% python3 -q
>>> import numpy as np
>>> np.set_printoptions(precision=2, suppress=True, linewidth=200, legacy="1.25")
>>> mat = np.load("m.npy")
>>> mat
array([[0.5, 0. , 0.5],
       [0. , 1. , 0. ],
       [0. , 0. , 1. ]])
>>> other = np.linalg.inv(mat)
>>> mat @ other
array([[1., 0., 0.],
       [0., 1., 0.],
       [0., 0., 1.]])
>>> np.linalg.det(mat) * other
array([[ 1. ,  0. , -0.5],
       [ 0. ,  0.5,  0. ],
       [ 0. ,  0. ,  0.5]])
>>> np.round(np.linalg.matrix_power(mat, 100), 2) + 0
array([[0., 0., 1.],
       [0., 1., 0.],
       [0., 0., 1.]])
>>> np.sort(np.abs(np.linalg.eigvals(mat)))[::-1]
array([1. , 1. , 0.5])
>>> pr = np.eye(3)[2]
>>> for _ in range(6):
...     pr = pr @ mat
...     print(pr.round(2))
... 
[0. 0. 1.]
[0. 0. 1.]
[0. 0. 1.]
[0. 0. 1.]
[0. 0. 1.]
[0. 0. 1.]
>>> np.prod(np.diag(mat)), round(float(np.linalg.det(mat)), 2)
(0.5, 0.5)
>>> np.linalg.matrix_rank(mat - mat[0, 0] * np.eye(3))
2
>>> mat @ mat
array([[0.25, 0.  , 0.75],
       [0.  , 1.  , 0.  ],
       [0.  , 0.  , 1.  ]])
>>> [int(np.linalg.matrix_rank(np.linalg.matrix_power(mat, p))) for p in range(1, 4)]
[3, 3, 3]
>>> th = np.radians(30)
>>> r_ = np.eye(3)
>>> r_[2, 2] = r_[1, 1] = np.cos(th)
>>> r_[2, 1], r_[1, 2] = -np.sin(th), np.sin(th)
>>> r_
array([[ 1.  ,  0.  ,  0.  ],
       [ 0.  ,  0.87,  0.5 ],
       [ 0.  , -0.5 ,  0.87]])
>>> other = mat @ r_.T
>>> np.allclose(np.linalg.norm(mat, axis=1), np.linalg.norm(other, axis=1))
True
>>> np.linalg.svd(mat, compute_uv=False), np.linalg.svd(other, compute_uv=False)
(array([1.14, 1.  , 0.44]), array([1.14, 1.  , 0.44]))
>>> X = np.load("sample12.npy")
>>> X
array([[1, 2, 0, 0],
       [2, 1, 0, 0],
       [0, 0, 2, 2],
       [0, 0, 1, 1]])
>>> other = np.array([[-1, -2], [1, -1], [-1, -3], [3, 2]])
>>> np.einsum("ik,kj->ij", X, other)
array([[ 1, -4],
       [-1, -5],
       [ 4, -2],
       [ 2, -1]])
>>> np.poly(X)
array([ 1., -5.,  3.,  9.,  0.])
>>> np.linalg.eigvals(X)
array([ 3., -1.,  3.,  0.])
>>> np.round(np.linalg.det(X[::-1]), 2)
0.0
>>> round(np.linalg.eigvals(X).sum().real, 2)
5.0
>>> np.einsum("ij,ji->", X, X)
19
>>> round(float(np.linalg.det(2 * X)), 2), round(float(np.linalg.det(X)), 2)
(0.0, 0.0)
>>> r = np.linalg.matrix_rank(X)
>>> r
3
>>> N = np.linalg.svd(X)[2][r:].T
>>> [int(np.linalg.matrix_rank(X[:i])) for i in range(1, len(X) + 1)]
[1, 2, 3, 3]
>>> N.shape
(4, 1)
>>> F = np.array([[8.0, -5.0, -3.0], [12.0, -8.0, -4.0], [6.0, -3.0, -3.0]])
>>> # null space of dimension 1
>>> left, sigma, vt = np.linalg.svd(F)
>>> vecs = vt[:(sigma > 1e-8).sum()]
>>> rng = np.random.default_rng(705)
>>> x0 = F[0] + -3 * F[1] + rng.integers(2) * np.eye(3)[2]
>>> x0
array([-28.,  19.,   9.])
>>> vecs.T @ vecs
array([[ 0.67, -0.33, -0.33],
       [-0.33,  0.67, -0.33],
       [-0.33, -0.33,  0.67]])
>>> np.allclose(vecs.T @ vecs @ x0, x0)
True
>>> round(np.linalg.norm(x0 - vecs.T @ vecs @ x0), 2)
0.0
>>> r = np.linalg.matrix_rank(F)
>>> r
2
>>> N = np.linalg.svd(F)[2][r:].T
>>> [int(np.linalg.matrix_rank(F[:, :j + 1])) for j in range(3)]
[1, 2, 2]
>>> N @ N.T
array([[0.33, 0.33, 0.33],
       [0.33, 0.33, 0.33],
       [0.33, 0.33, 0.33]])
>>> np.linalg.cond(F) > 100
True
>>> round(np.linalg.norm(F, 2) / np.linalg.norm(F), 2)
1.0
>>> m1 = np.load("x.npy")
>>> m1
array([[3., 2., 2.],
       [2., 3., 2.],
       [2., 2., 3.]])
>>> x0 = np.array([-2, 2, 2])
>>> target = m1 @ x0
>>> coef, lr = np.zeros(3), 1 / np.linalg.norm(m1, 2) ** 2
>>> for i in range(15):
...     coef -= lr * m1.T @ (m1 @ coef - target)
...     if i % 5 == 0: print(i, round(np.linalg.norm(m1 @ coef - target), 2))
... 
0 3.2
5 2.89
10 2.6
>>> coef
array([-0.04,  1.02,  1.02])
